% python3 -q
>>> import numpy as np
>>> np.set_printoptions(precision=2, suppress=True, linewidth=100)
>>> rd = lambda a: np.round(a, 2) + 0
>>> A = np.loadtxt("run10.csv", delimiter=",")
>>> A
array([[ 1., -2.,  0.,  0.],
       [-2., -1., -2.,  0.],
       [ 0., -2., -3., -2.],
       [ 0.,  0., -2., -9.]])
>>> # equal to its transpose
>>> O, R = np.linalg.qr(A)
>>> rd(R)
array([[-2.24,  0.  , -1.79,  0.  ],
       [ 0.  ,  3.  ,  2.67,  1.33],
       [ 0.  ,  0.  ,  2.59,  7.9 ],
       [ 0.  ,  0.  ,  0.  , -4.55]])
>>> rd(np.trace(O @ O.T))
np.float64(4.0)
>>> rd(O.T @ O)
array([[1., 0., 0., 0.],
       [0., 1., 0., 0.],
       [0., 0., 1., 0.],
       [0., 0., 0., 1.]])
>>> def softmax(z):
...     e = np.exp(z - z.max(axis=-1, keepdims=True))
...     return e / e.sum(axis=-1, keepdims=True)
... 
>>> softmax(A).sum(axis=1)
array([1., 1., 1., 1.])
>>> rd(softmax(10 * A[1]))
array([0., 0., 0., 1.])
>>> S = A @ A.T / np.sqrt(4)
>>> softmax(S).round(6).argmax(axis=1)
array([0, 1, 3, 3])
>>> arr = np.load("block6.npy")
>>> arr
array([[-0.92,  2.06, -0.92],
       [-0.96,  2.02, -0.95],
       [-1.  ,  2.1 , -1.04],
       [-1.07,  2.  , -1.  ],
       [-1.04,  1.97, -1.06],
       [-0.92,  2.05, -0.97],
       [-1.03,  2.03, -0.97],
       [-1.01,  0.9 , -0.03],
       [-1.02,  1.  ,  0.13],
       [-1.09,  1.  ,  0.04],
       [-1.02,  0.96,  0.07],
       [-1.  ,  0.99,  0.03],
       [-0.92,  0.97, -0.06],
       [-1.07,  1.  , -0.05],
       [-0.07,  2.02, -1.01],
       [-0.04,  1.99, -1.  ],
       [ 0.08,  1.95, -1.03],
       [ 0.02,  1.97, -1.07],
       [-0.01,  2.01, -0.87],
       [ 0.04,  2.03, -1.01],
       [ 0.06,  1.97, -0.98]])
>>> W1 = np.array([[1, -2], [5, 0], [2, 4], [-1, 5]])
>>> b = np.array([1, 2])
>>> H = np.maximum(A @ W1 + b, 0)
>>> (H > 0).mean(axis=0)
array([0.25, 0.  ])
>>> (H > 0).astype(int)
array([[0, 0],
       [0, 0],
       [0, 0],
       [1, 0]])
>>> Z = np.array([[3, 2, 1], [0, -3, 3]])
>>> H @ Z
array([[ 0.,  0.,  0.],
       [ 0.,  0.,  0.],
       [ 0.,  0.,  0.],
       [18., 12.,  6.]])
>>> E = np.load("arr.npy")
>>> E
array([[3., 1., 1.],
       [1., 3., 1.],
       [1., 1., 3.]])
>>> vec = np.ones(3)
>>> for _ in range(3):
...     vec = E @ vec
...     vec /= np.linalg.norm(vec)
...     print(round(vec @ E @ vec, 2))
... 
5.0
5.0
5.0
>>> rd(vec)
array([0.58, 0.58, 0.58])
>>> rd(np.linalg.eigvalsh(E)[-1])
np.float64(5.0)
>>> O, R = np.linalg.qr(E)
>>> O.shape, R.shape
((3, 3), (3, 3))
>>> np.allclose(R.T @ R, E.T @ E)
True
>>> rd(R)
array([[-3.32, -2.11, -2.11],
       [ 0.  , -2.56, -0.99],
       [ 0.  ,  0.  ,  2.36]])
>>> rd(O @ R)
array([[3., 1., 1.],
       [1., 3., 1.],
       [1., 1., 3.]])
>>> rd(np.abs(np.diag(R)))
array([3.32, 2.56, 2.36])
>>> rd(O.T @ O)
array([[1., 0., 0.],
       [0., 1., 0.],
       [0., 0., 1.]])
>>> rd(np.trace(O @ O.T))
np.float64(3.0)
>>> O, evecs = np.linalg.qr(E[:, :2])[0], np.linalg.qr(E[:, 2:])[0]
>>> sig = np.linalg.svd(O.T @ evecs, compute_uv=False)
>>> rd(np.linalg.norm(O @ O.T - evecs @ evecs.T, 2))
np.float64(1.0)
>>> rd(np.degrees(np.arccos(sig.clip(0, 1))))
array([45.29])
>>> (sig > 0.9).sum()
np.int64(0)
>>> X = np.load("data.npy")
>>> rd(X)
array([[ 0.13, -0.16,  0.29,  0.02],
       [-0.16,  0.96,  0.05, -0.11],
       [ 0.29,  0.05,  0.9 , -0.01],
       [ 0.02, -0.11, -0.01,  0.01]])
>>> # symmetric
>>> hat = np.triu(np.array([[-2, -1, 0, -1], [-1, 2, -2, 0], [-2, 1, 0, -2], [-2, 0, 1, 2]]), 1) + np.eye(4)
>>> B = hat @ X @ np.linalg.inv(hat)
>>> rd(np.linalg.det(B))
np.float64(0.0)
>>> rd(B)
array([[ 0.27, -0.74, -1.24, -2.1 ],
       [-0.74,  0.11, -1.53, -3.9 ],
       [ 0.26,  0.52,  1.96,  4.14],
       [ 0.02, -0.09, -0.18, -0.34]])
>>> np.linalg.matrix_rank(B)
np.int64(2)
